% python3 -q
>>> import numpy as np
>>> np.set_printoptions(suppress=True, linewidth=120)
>>> tidy = lambda a: np.round(a, 2) + 0
>>> arr = np.load("case14.npy")
>>> arr
array([[-3,  7,  2],
       [-9, 21,  6],
       [-9, 21,  6],
       [-3,  7,  2]])
>>> x0 = np.array([0, 0, 0])
>>> (arr * x0).sum(axis=1)
array([0, 0, 0, 0])
>>> arr * x0
array([[0, 0, 0],
       [0, 0, 0],
       [0, 0, 0],
       [0, 0, 0]])
>>> arr @ x0
array([0, 0, 0, 0])
>>> other = arr / np.sqrt((arr ** 2).mean(axis=1, keepdims=True))
>>> tidy(other[1])
array([-0.66,  1.54,  0.44])
>>> arr - arr.mean(axis=1, keepdims=True)
array([[ -5.,   5.,   0.],
       [-15.,  15.,   0.],
       [-15.,  15.,   0.],
       [ -5.,   5.,   0.]])
>>> O, _ = np.linalg.qr(np.array([[-0.5, 0.2, 2.0],
...     [0.9, -0.2, -0.7],
...     [-0.1, 0.2, -0.4],
...     [0.4, -0.4, -1.1]]))
>>> K = O @ O.T
>>> tidy(K)
array([[ 0.78, -0.05, -0.33, -0.25],
       [-0.05,  0.99, -0.07, -0.05],
       [-0.33, -0.07,  0.51, -0.37],
       [-0.25, -0.05, -0.37,  0.72]])
>>> # null space of dimension 1
>>> np.unique(K.round(6), axis=0).shape
(4, 4)
>>> tidy(K @ np.linalg.pinv(K) @ K)
array([[ 0.78, -0.05, -0.33, -0.25],
       [-0.05,  0.99, -0.07, -0.05],
       [-0.33, -0.07,  0.51, -0.37],
       [-0.25, -0.05, -0.37,  0.72]])
>>> np.linalg.matrix_rank(K, rtol=0.1)
np.int64(3)
>>> np.argsort(-np.linalg.norm(K, axis=0).round(6), kind="stable")[:3]
array([1, 0, 3])
>>> np.linalg.cond(K) > 100
np.True_
>>> tidy(np.linalg.norm(K, 2) / np.linalg.norm(K))
np.float64(0.58)
>>> [round(float(x), 2) for x in np.linalg.svd(K, compute_uv=False)[:3]]
[1.0, 1.0, 1.0]
>>> C2 = K.T @ K
>>> np.allclose(C2, C2.T)
True
>>> tidy(np.trace(C2)), tidy((K ** 2).sum())
(np.float64(3.0), np.float64(3.0))
>>> tidy(C2)
array([[ 0.78, -0.05, -0.33, -0.25],
       [-0.05,  0.99, -0.07, -0.05],
       [-0.33, -0.07,  0.51, -0.37],
       [-0.25, -0.05, -0.37,  0.72]])
>>> vals, V = np.linalg.eigh(K)
>>> x0 = np.array([-2, -8, -3, -9])
>>> tidy(np.abs(K).sum(axis=1).max()), tidy(np.abs(vals).max())
(np.float64(1.4), np.float64(1.0))
>>> tidy(x0 @ K @ x0 / (x0 @ x0)), tidy(vals[0]), tidy(vals[-1])
(np.float64(0.53), np.float64(0.0), np.float64(1.0))
>>> tidy(V * np.maximum(vals, 0) @ V.T)
array([[ 0.78, -0.05, -0.33, -0.25],
       [-0.05,  0.99, -0.07, -0.05],
       [-0.33, -0.07,  0.51, -0.37],
       [-0.25, -0.05, -0.37,  0.72]])
>>> tidy(np.linalg.eigvalsh(K[1:, 1:]))
array([0.22, 1.  , 1.  ])
>>> tidy(V * np.abs(vals) @ V.T)
array([[ 0.78, -0.05, -0.33, -0.25],
       [-0.05,  0.99, -0.07, -0.05],
       [-0.33, -0.07,  0.51, -0.37],
       [-0.25, -0.05, -0.37,  0.72]])
>>> tidy(x0 @ K @ x0)
np.float64(83.54)
>>> other = np.array([[-3, 1], [0, 1], [-2, -3], [1, 1]])
>>> cent = np.array([[0, 0, 1, 1], [1, 3, 2, 0]])
>>> rng = np.random.default_rng(213568)
>>> M = other @ cent + 0.3 * rng.normal(size=(4, 4))
>>> tidy(M)
array([[ 0.63,  3.09, -1.5 , -3.09],
       [ 1.43,  3.32,  1.76,  0.47],
       [-2.51, -9.37, -7.69, -1.92],
       [ 1.11,  2.7 ,  3.33,  1.26]])
>>> np.allclose(M, M.T)
False
>>> tidy((M + M.T) / 2)
array([[ 0.63,  2.26, -2.01, -0.99],
       [ 2.26,  3.32, -3.81,  1.59],
       [-2.01, -3.81, -7.69,  0.7 ],
       [-0.99,  1.59,  0.7 ,  1.26]])
>>> tidy((M - M.T) / 2)
array([[ 0.  ,  0.83,  0.5 , -2.1 ],
       [-0.83,  0.  ,  5.57, -1.12],
       [-0.5 , -5.57,  0.  , -2.63],
       [ 2.1 ,  1.12,  2.63,  0.  ]])
>>> tidy(np.abs(np.linalg.eigvals(M)).max())
np.float64(5.26)
>>> tidy(np.sort(np.abs(np.linalg.eigvals(M))))
array([0.93, 0.93, 3.48, 5.26])
